$ python -q
>>> import numpy as np
>>> import numpy.linalg as la
>>> np.set_printoptions(suppress=True, linewidth=200)
>>> X = np.load("case10.npy")
>>> X
array([[ 0., -1.,  0.],
       [ 1.,  0.,  0.],
       [ 0.,  0.,  1.]])
>>> np.round(la.svd(X, compute_uv=False), 2)
array([1., 1., 1.])
>>> X @ X.T
array([[1., 0., 0.],
       [0., 1., 0.],
       [0., 0., 1.]])
>>> np.einsum("ii->", X)
np.float64(1.0)
>>> np.round(la.norm(X, axis=1), 2)
array([1., 1., 1.])
>>> round(float(la.norm(X) ** 2 / la.norm(X, 2) ** 2), 2)
3.0
>>> round(la.norm(X[0], 1), 2), round(la.norm(X[0], np.inf), 2)
(np.float64(1.0), np.float64(1.0))
>>> X[0] @ X[1]
np.float64(0.0)
>>> round(float(la.norm(X[0] - X[1])), 2)
1.41
>>> r0 = np.array([-3, -3, 2])
>>> out = X + np.outer(r0, np.eye(3)[2])
>>> la.matrix_rank(la.inv(out) - la.inv(X), tol=1e-8)
np.int64(1)
>>> round(float(la.det(out) / la.det(X)), 2), round(1 + la.solve(X, r0)[2], 2)
(3.0, np.float64(3.0))
>>> out = X / np.sqrt((X ** 2).mean(axis=1, keepdims=True))
>>> la.matrix_rank(X - X.mean(axis=1, keepdims=True))
np.int64(2)
>>> out[2].round(2)
array([0.  , 0.  , 1.73])
>>> np.round(X - X.mean(axis=1, keepdims=True), 2)
array([[ 0.33, -0.67,  0.33],
       [ 0.67, -0.33, -0.33],
       [-0.33, -0.33,  0.67]])
>>> la.matrix_rank(out) == la.matrix_rank(X)
np.True_
>>> np.round(la.norm(out, axis=1), 2)
array([1.73, 1.73, 1.73])
>>> E = np.load("w.npy")
>>> E
array([[0, 2, 0],
       [0, 0, 3],
       [0, 0, 0]])
>>> la.matrix_rank(E, rtol=0.1)
np.int64(2)
>>> la.cond(E) > 100
np.True_
>>> [round(float(x), 2) for x in la.svd(E, compute_uv=False)[:3]]
[3.0, 2.0, 0.0]
>>> np.poly(E)
array([1., 0., 0., 0.])
>>> round(la.det(2 * E), 2), round(float(la.det(E)), 2)
(np.float64(0.0), 0.0)
>>> np.round(la.eigvals(E), 2)
array([0., 0., 0.])
>>> np.kron(np.eye(2, dtype=int), E)
array([[0, 2, 0, 0, 0, 0],
       [0, 0, 3, 0, 0, 0],
       [0, 0, 0, 0, 0, 0],
       [0, 0, 0, 0, 2, 0],
       [0, 0, 0, 0, 0, 3],
       [0, 0, 0, 0, 0, 0]])
>>> np.round(la.det(E.T), 2)
np.float64(0.0)
>>> round(float(la.det(E[::-1])), 2)
0.0
>>> np.einsum("ii->", E)
np.int64(0)
>>> np.einsum("ij,ji->", E, E)
np.int64(0)
>>> la.matrix_power(E, 2)
array([[0, 0, 6],
       [0, 0, 0],
       [0, 0, 0]])
>>> np.trace(E)
np.int64(0)
>>> E @ E
array([[0, 0, 6],
       [0, 0, 0],
       [0, 0, 0]])
>>> rng = np.random.default_rng(8690)
>>> feats = np.array([[0, 6, 9, 5], [-1, 0, -6, 5], [4, -8, -3, 2], [8, 2, -7, -7]]) * (rng.random((4, 4)) < 0.3)
>>> feats
array([[0, 6, 0, 0],
       [0, 0, 0, 5],
       [4, 0, 0, 0],
       [8, 0, 0, 0]])
>>> np.unique(feats.round(6), axis=0).shape
(4, 4)
>>> np.abs(np.diag(la.qr(feats)[1])) > 1e-9
array([ True,  True, False,  True])
>>> np.round(feats @ la.pinv(feats) @ feats, 2) + 0
array([[0., 6., 0., 0.],
       [0., 0., 0., 5.],
       [4., 0., 0., 0.],
       [8., 0., 0., 0.]])
>>> feats @ feats.T
array([[36,  0,  0,  0],
       [ 0, 25,  0,  0],
       [ 0,  0, 16, 32],
       [ 0,  0, 32, 64]])
>>> mat = np.array([[3, 3], [3, 6]])
>>> out = la.inv(mat)
>>> np.round(la.det(mat) * la.det(out), 2)
np.float64(1.0)
>>> np.round(la.inv(out), 2)
array([[3., 3.],
       [3., 6.]])
>>> np.round(la.det(mat) * out, 2)
array([[ 6., -3.],
       [-3.,  3.]])
>>> np.round(mat @ out, 2) + 0
array([[1., 0.],
       [0., 1.]])
>>> vec = np.array([3, 4])
>>> target = mat @ vec
>>> c, lr = np.zeros(2), 1 / la.norm(mat, 2) ** 2
>>> for i in range(4):
...     c -= lr * mat.T @ (mat @ c - target)
...     if i % 1 == 0: print(i, round(la.norm(mat @ c - target), 2))
... 
0 0.5
1 0.49
2 0.48
3 0.47
>>> c.round(2)
array([2.65, 4.22])
>>> low = la.cholesky(mat)
>>> np.round(low @ low.T, 2)
array([[3., 3.],
       [3., 6.]])
>>> np.round(np.diag(low) ** 2, 2)
array([3., 3.])
>>> np.round(np.prod(np.diag(low)) ** 2, 2), np.round(la.det(mat), 2)
(np.float64(9.0), np.float64(9.0))
>>> A = np.loadtxt("layer0.csv", delimiter=",")
>>> A.round(2)
array([[ 0.53,  0.32,  0.21,  0.32],
       [ 0.32,  0.21,  0.23,  0.11],
       [ 0.21,  0.23,  0.66, -0.36],
       [ 0.32,  0.11, -0.36,  0.6 ]])
>>> # equal to its transpose
>>> U, sigma, Vt = la.svd(A)
>>> np.argmax(sigma[:-1] / (sigma[1:] + 1e-6)) + 1
np.int64(2)
>>> out = U[:, :2] @ np.diag(sigma[:2]) @ Vt[:2]
>>> la.matrix_rank(out)
np.int64(2)
>>> np.round(la.norm(A - out, 2), 2), np.round(sigma[2], 2)
(np.float64(0.0), np.float64(0.0))
>>> np.round(la.det(A), 2)
np.float64(-0.0)
>>> np.round(A @ A, 2)
array([[ 0.53,  0.32,  0.21,  0.32],
       [ 0.32,  0.21,  0.23,  0.11],
       [ 0.21,  0.23,  0.66, -0.36],
       [ 0.32,  0.11, -0.36,  0.6 ]])
>>> np.round(np.sort(np.abs(la.eigvals(A))), 2) + 0
array([0., 0., 1., 1.])
>>> np.round(la.matrix_power(A, 2), 2)
array([[ 0.53,  0.32,  0.21,  0.32],
       [ 0.32,  0.21,  0.23,  0.11],
       [ 0.21,  0.23,  0.66, -0.36],
       [ 0.32,  0.11, -0.36,  0.6 ]])
>>> np.allclose(A @ A.T, A.T @ A)
True
